$ python -q
>>> import numpy as np
>>> np.set_printoptions(precision=2, suppress=True, linewidth=100)
>>> A = np.array([[4, 5, -5, 5],
...     [5, 3, 4, 4],
...     [-5, -1, -4, 5],
...     [4, 1, 2, 3],
...     [1, 2, 1, 1],
...     [5, 5, 1, -3]])
>>> A[3] = A[5]
>>> print(A)
[[ 4  5 -5  5]
 [ 5  3  4  4]
 [-5 -1 -4  5]
 [ 5  5  1 -3]
 [ 1  2  1  1]
 [ 5  5  1 -3]]
>>> proj = A @ np.linalg.solve(A.T @ A, A.T)
>>> print(np.allclose(proj @ proj, proj))
True
>>> print(np.round((np.eye(6) - proj) @ A, 2) + 0)
[[0. 0. 0. 0.]
 [0. 0. 0. 0.]
 [0. 0. 0. 0.]
 [0. 0. 0. 0.]
 [0. 0. 0. 0.]
 [0. 0. 0. 0.]]
>>> x0 = np.array([-5, 0, -5, 0])
>>> a = np.maximum(A @ x0, 0)
>>> print(A * (a > 1e-9)[:, None])
[[ 4  5 -5  5]
 [ 0  0  0  0]
 [-5 -1 -4  5]
 [ 0  0  0  0]
 [ 0  0  0  0]
 [ 0  0  0  0]]
>>> print(np.maximum(A @ x0, 0) - np.maximum(-A @ x0, 0))
[  5 -45  45 -30 -10 -30]
>>> print(np.flatnonzero(a > 1e-9))
[0 2]
>>> print(A.T @ a)
[-205  -20 -205  250]
>>> print(np.maximum(A @ (3 * x0), 0))
[ 15   0 135   0   0   0]
>>> print(np.tanh(A @ x0))
[ 1. -1.  1. -1. -1. -1.]
>>> Y = np.c_[A[:, :3] @ np.array([[-1, -2, 0], [1, -1, 1], [2, 2, 1]]), np.array([0, 1, -3, 2, -1, -2])]
>>> print(Y)
[[ -9 -23   0   0]
 [  6  -5   7   1]
 [ -4   3  -5  -3]
 [  2 -13   6   2]
 [  3  -2   3  -1]
 [  2 -13   6  -2]]
>>> print(np.linalg.matrix_rank(Y))
4
